$ python -q
>>> import numpy as np
>>> np.set_printoptions(precision=1, suppress=True, linewidth=100)
>>> mat = np.array([[1, 0, 0, 0], [0, 1, 0, 0], [-3, -3, 1, 0], [-4, 5, -3, 1]])
>>> mat
array([[ 1,  0,  0,  0],
       [ 0,  1,  0,  0],
       [-3, -3,  1,  0],
       [-4,  5, -3,  1]])
>>> hat = np.triu(np.array([[0, -3, -5, 5], [0, -1, -5, 3], [0, 4, -5, -5], [2, -4, 4, 1]]), 1) + np.eye(4)
>>> other = hat @ mat @ np.linalg.inv(hat)
>>> other
array([[  -4.,   25.,   85.,  375.],
       [   3.,   40.,  201.,  873.],
       [  17.,   23.,  216.,  921.],
       [  -4.,   -7.,  -58., -248.]])
>>> np.trace(other), np.trace(mat)
(np.float64(4.0), np.int64(4))
>>> hat @ mat - mat @ hat
array([[ -5.,  40., -15.,   0.],
       [  3.,  30.,  -9.,   0.],
       [ 20., -34., -15.,  24.],
       [  0., -12.,   5., -10.]])
>>> np.poly(other)
array([ 1., -4.,  6., -4.,  1.])
>>> round(float(np.linalg.det(other)), 1)
1.0
>>> np.linalg.matrix_rank(other)
np.int64(4)
>>> (other + other.T) / 2
array([[  -4. ,   14. ,   51. ,  185.5],
       [  14. ,   40. ,  112. ,  433. ],
       [  51. ,  112. ,  216. ,  431.5],
       [ 185.5,  433. ,  431.5, -248. ]])
>>> round(np.abs(np.linalg.eigvals(other)).max(), 1)
np.float64(1.0)
>>> np.allclose(other @ other.T, other.T @ other)
False
>>> (other - other.T) / 2
array([[   0. ,   11. ,   34. ,  189.5],
       [ -11. ,    0. ,   89. ,  440. ],
       [ -34. ,  -89. ,    0. ,  489.5],
       [-189.5, -440. , -489.5,    0. ]])
